$ ipython --no-banner

In [1]: import numpy as np

In [2]: np.set_printoptions(precision=3, suppress=True, linewidth=140)

In [3]: rd = lambda a: np.round(a, 3) + 0

In [4]: M = np.load("a.npy")

In [5]: M
Out[5]: 
array([[ 50,  42,  43,  43,  57,  31,  15,  68,  14],
       [ 42,  83,  61,  93, 100,  41,  61,  95,  69],
       [ 43,  61, 101,  70,  74,  27,  14,  99,  53],
       [ 43,  93,  70, 105, 111,  44,  69, 105,  81],
       [ 57, 100,  74, 111, 122,  52,  71, 118,  78],
       [ 31,  41,  27,  44,  52,  25,  28,  51,  25],
       [ 15,  61,  14,  69,  71,  28,  65,  49,  57],
       [ 68,  95,  99, 105, 118,  51,  49, 131,  69],
       [ 14,  69,  53,  81,  78,  25,  57,  69,  75]])

In [6]: rng = np.random.default_rng(115870)

In [7]: lab = rng.permutation(9)

In [8]: lab
Out[8]: array([0, 1, 2, 7, 4, 6, 5, 3, 8])

In [9]: Y = M[lab][:, lab]

In [10]: Y
Out[10]: 
array([[ 50,  42,  43,  68,  57,  15,  31,  43,  14],
       [ 42,  83,  61,  95, 100,  61,  41,  93,  69],
       [ 43,  61, 101,  99,  74,  14,  27,  70,  53],
       [ 68,  95,  99, 131, 118,  49,  51, 105,  69],
       [ 57, 100,  74, 118, 122,  71,  52, 111,  78],
       [ 15,  61,  14,  49,  71,  65,  28,  69,  57],
       [ 31,  41,  27,  51,  52,  28,  25,  44,  25],
       [ 43,  93,  70, 105, 111,  69,  44, 105,  81],
       [ 14,  69,  53,  69,  78,  57,  25,  81,  75]])

In [11]: np.trace(Y)
Out[11]: np.int64(757)

In [12]: Uu, s, VT = np.linalg.svd(Y, full_matrices=False)

In [13]: print(np.allclose(Uu * s @ VT, Y))
True

In [14]: rd(s)
Out[14]: array([616.558,  93.219,  47.224,   0.   ,   0.   ,   0.   ,   0.   ,   0.   ,   0.   ])

In [15]: rd(s / s[0])
Out[15]: array([1.   , 0.151, 0.077, 0.   , 0.   , 0.   , 0.   , 0.   , 0.   ])

In [16]: rd(VT @ VT.T)
Out[16]: 
array([[1., 0., 0., 0., 0., 0., 0., 0., 0.],
       [0., 1., 0., 0., 0., 0., 0., 0., 0.],
       [0., 0., 1., 0., 0., 0., 0., 0., 0.],
       [0., 0., 0., 1., 0., 0., 0., 0., 0.],
       [0., 0., 0., 0., 1., 0., 0., 0., 0.],
       [0., 0., 0., 0., 0., 1., 0., 0., 0.],
       [0., 0., 0., 0., 0., 0., 1., 0., 0.],
       [0., 0., 0., 0., 0., 0., 0., 1., 0.],
       [0., 0., 0., 0., 0., 0., 0., 0., 1.]])

In [17]: rd(np.cumsum(s ** 2) / np.sum(s ** 2))
Out[17]: array([0.972, 0.994, 1.   , 1.   , 1.   , 1.   , 1.   , 1.   , 1.   ])
